$ ipython --no-banner

In [1]: import numpy as np

In [2]: np.set_printoptions(suppress=True, linewidth=160)

In [3]: mat = np.load("a.npy")

In [4]: mat
Out[4]: 
array([[ 22.822, -18.234,   2.273,   9.482],
       [ -7.942, -13.124,  17.311,  23.517],
       [ -8.478, -10.539,  18.758,  24.4  ],
       [ 23.872, -18.838,   2.12 ,  10.169],
       [ 22.5  , -17.684,   1.938,   9.494],
       [-11.129, -13.011,  18.757,  24.519],
       [ -9.047, -11.202,  18.657,  25.   ],
       [ 21.43 , -16.971,   2.82 ,  10.982],
       [ 22.162, -17.956,   0.213,  10.255],
       [ 21.937, -18.498,   2.052,   8.583],
       [ 22.458, -18.336,   2.591,  11.466],
       [-11.068, -13.748,  19.95 ,  21.183],
       [-11.606, -11.838,  19.402,  26.597],
       [ -9.879, -10.065,  19.168,  25.489],
       [ -9.848, -13.875,  17.423,  24.018],
       [-10.3  , -10.694,  16.86 ,  22.019]])

In [5]: x = np.array([-1, -3, 1, 1])

In [6]: y = mat @ x

In [7]: np.round(np.linalg.solve(mat.T @ mat, mat.T @ y), 3)
Out[7]: array([-1., -3.,  1.,  1.])

In [8]: np.round(np.linalg.lstsq(mat, y)[0], 3)
Out[8]: array([-1., -3.,  1.,  1.])

In [9]: rng = np.random.default_rng(6007)

In [10]: y = y + 0.05 * rng.normal(size=16)

In [11]: y.round(3)
Out[11]: array([43.652, 88.143, 83.365, 44.854, 41.969, 93.424, 86.383, 43.319, 42.271, 44.135, 46.592, 93.441, 93.086, 84.662, 92.92 , 81.171])

In [12]: b, *_ = np.linalg.lstsq(mat, y)

In [13]: b.round(3)
Out[13]: array([-0.998, -2.994,  0.996,  1.007])

In [14]: b.round()
Out[14]: array([-1., -3.,  1.,  1.])

In [15]: W0 = np.load("layer8.npy")

In [16]: W0
Out[16]: 
array([[0, 0, 1, 0],
       [0, 1, 0, 0],
       [0, 0, 0, 1],
       [1, 0, 0, 0]])

In [17]: hat = np.triu(np.array([[0, 3, 1, 3], [2, 1, 0, 0], [2, 1, 2, 0], [3, 3, 1, 2]]), 1) + np.eye(4)

In [18]: B = hat @ W0 @ np.linalg.inv(hat)

In [19]: np.linalg.matrix_rank(B)
Out[19]: np.int64(4)

In [20]: np.round(np.linalg.det(B), 3)
Out[20]: np.float64(1.0)

In [21]: arr = np.load("mat.npy")

In [22]: arr
Out[22]: 
array([[ 2,  0,  0,  0,  0],
       [ 0, -2,  0,  0,  0],
       [ 0,  0,  2,  0,  0],
       [ 0,  0,  0,  1,  0],
       [ 0,  0,  0,  0,  3]])

In [23]: ev, V = np.linalg.eigh(arr)

In [24]: V.T @ V
Out[24]: 
array([[1., 0., 0., 0., 0.],
       [0., 1., 0., 0., 0.],
       [0., 0., 1., 0., 0.],
       [0., 0., 0., 1., 0.],
       [0., 0., 0., 0., 1.]])

In [25]: np.round(np.linalg.eigvalsh(arr @ arr), 3)
Out[25]: array([1., 4., 4., 4., 9.])

In [26]: np.unique(ev.round(6) + 0, return_counts=True)[1]
Out[26]: array([1, 1, 2, 1])

In [27]: B = np.array([[4, 1], [2, 2]])

In [28]: cent = np.kron(B, arr)

In [29]: np.linalg.matrix_rank(cent)
Out[29]: np.int64(10)

In [30]: cent.shape
Out[30]: (10, 10)

In [31]: x = np.array([0, 2, 3, -2, -1])

In [32]: y = arr @ x

In [33]: y
Out[33]: array([ 0, -4,  6, -2, -3])

In [34]: np.round(np.linalg.solve(arr, -3 * y), 3)
Out[34]: array([ 0., -6., -9.,  6.,  3.])

In [35]: np.round(np.linalg.solve(arr, arr[:, 2]), 3)
Out[35]: array([ 0., -0.,  1.,  0.,  0.])

In [36]: np.round(np.linalg.solve(arr.T, arr[4]), 3)
Out[36]: array([ 0., -0.,  0.,  0.,  1.])

In [37]: np.round(np.linalg.solve(arr, y), 3)
Out[37]: array([ 0.,  2.,  3., -2., -1.])

In [38]: arr @ arr.T
Out[38]: 
array([[4, 0, 0, 0, 0],
       [0, 4, 0, 0, 0],
       [0, 0, 4, 0, 0],
       [0, 0, 0, 1, 0],
       [0, 0, 0, 0, 9]])

In [39]: np.round(np.linalg.svd(arr, compute_uv=False), 3)
Out[39]: array([3., 2., 2., 2., 1.])

In [40]: arr.T @ arr
Out[40]: 
array([[4, 0, 0, 0, 0],
       [0, 4, 0, 0, 0],
       [0, 0, 4, 0, 0],
       [0, 0, 0, 1, 0],
       [0, 0, 0, 0, 9]])

In [41]: np.round(np.linalg.norm(arr, axis=0), 3)
Out[41]: array([2., 2., 2., 1., 3.])

In [42]: data = np.array([[-1, 3, -3, -3], [1, 3, -1, -3], [1, 1, -1, -1]])

In [43]: np.round(np.sort(np.abs(np.linalg.eigvals(W0)))[::-1], 3)
Out[43]: array([1., 1., 1., 1.])

In [44]: W0 @ np.ones(4)
Out[44]: array([1., 1., 1., 1.])

In [45]: np.linalg.matrix_power(W0, 100)
Out[45]: 
array([[0, 0, 1, 0],
       [0, 1, 0, 0],
       [0, 0, 0, 1],
       [1, 0, 0, 0]])

In [46]: p = np.eye(4)[0]

In [47]: for _ in range(4):
    ...:     p = p @ W0
    ...:     print(p.round(3))
    ...: 
[0. 0. 1. 0.]
[0. 0. 0. 1.]
[1. 0. 0. 0.]
[0. 0. 1. 0.]

In [48]: x = np.array([8, 2, 0, 3])

In [49]: data @ np.ones(4)
Out[49]: array([-4.,  0.,  0.])

In [50]: (data * x).sum(axis=1)
Out[50]: array([-11,   5,   7])

In [51]: data @ x
Out[51]: array([-11,   5,   7])

In [52]: np.sign((data @ x).round(6))
Out[52]: array([-1,  1,  1])

In [53]: data @ (2 * x)
Out[53]: array([-22,  10,  14])

In [54]: np.linalg.norm(data @ x) <= np.linalg.norm(data, 2) * np.linalg.norm(x) + 1e-9
Out[54]: np.True_

In [55]: np.einsum("ij,j->i", data, x)
Out[55]: array([-11,   5,   7])

In [56]: u = np.array([-5, -2])

In [57]: np.array([np.convolve(row, u, "same") for row in data])
Out[57]: 
array([[  5, -13,   9,  21],
       [ -5, -17,  -1,  17],
       [ -5,  -7,   3,   7]])

In [58]: x = np.array([2, 2, 2, -2])

In [59]: [p for p in range(1, 25) if np.allclose(np.linalg.matrix_power(W0, p), np.eye(4))]
Out[59]: [3, 6, 9, 12, 15, 18, 21, 24]

In [60]: np.round(np.linalg.inv(W0), 3)
Out[60]: 
array([[0., 0., 0., 1.],
       [0., 1., 0., 0.],
       [1., 0., 0., 0.],
       [0., 0., 1., 0.]])

In [61]: round(np.linalg.det(W0), 3)
Out[61]: np.float64(1.0)

In [62]: 4 - np.linalg.matrix_rank(W0 - np.eye(4), tol=1e-8)
Out[62]: np.int64(2)

In [63]: B = np.array([[0, 1], [2, 2]])

In [64]: cent = np.kron(B, data)

In [65]: np.linalg.matrix_rank(cent)
Out[65]: np.int64(6)

In [66]: np.round(np.linalg.norm(cent, 2), 3), round(np.linalg.norm(B, 2) * np.linalg.norm(data, 2), 3)
Out[66]: (np.float64(20.093), np.float64(20.093))

In [67]: X = np.load("m.npy")

In [68]: X.round(3)
Out[68]: 
array([[ 5.85 ,  3.301, -5.15 ],
       [ 4.903,  5.194, -6.097],
       [ 6.951,  1.099, -4.049],
       [ 4.229,  6.541, -6.771],
       [ 6.476,  2.049, -4.524],
       [ 5.442,  4.115, -5.558],
       [ 4.55 ,  5.9  , -6.45 ],
       [ 5.971,  3.059, -5.029],
       [ 3.255,  8.491, -7.745],
       [ 6.625,  1.751, -4.375],
       [ 4.953,  5.094, -6.047],
       [ 4.261,  6.477, -6.739],
       [ 5.22 ,  4.56 , -5.78 ],
       [ 4.353,  6.293, -6.647],
       [ 3.035,  8.931, -7.965],
       [ 5.937,  3.125, -5.063],
       [ 4.012,  6.976, -6.988]])

In [69]: np.round(np.linalg.norm(X, 2) / np.linalg.norm(X), 3)
Out[69]: np.float64(0.969)

In [70]: np.linalg.matrix_rank(X, rtol=0.1)
Out[70]: np.int64(2)

In [71]: Xc = X - X.mean(axis=0)

In [72]: U, sigma, vt = np.linalg.svd(Xc, full_matrices=False)

In [73]: round(float((sigma ** 2).sum() ** 2 / (sigma ** 4).sum()), 3)
Out[73]: 1.0

In [74]: np.abs(U[:, 0]).argmax()
Out[74]: np.int64(14)

In [75]: np.searchsorted(np.cumsum(sigma ** 2) / (sigma ** 2).sum(), 0.9) + 1
Out[75]: np.int64(1)

In [76]: np.round(vt[0] * np.sign(vt[0, np.abs(vt[0]).argmax()]), 3)
Out[76]: array([-0.408,  0.816, -0.408])

In [77]: np.abs(vt[0]).argmax()
Out[77]: np.int64(1)

In [78]: np.linalg.matrix_rank(Xc)
Out[78]: np.int64(1)

In [79]: np.round(Xc.mean(axis=0), 3) + 0
Out[79]: array([0., 0., 0.])
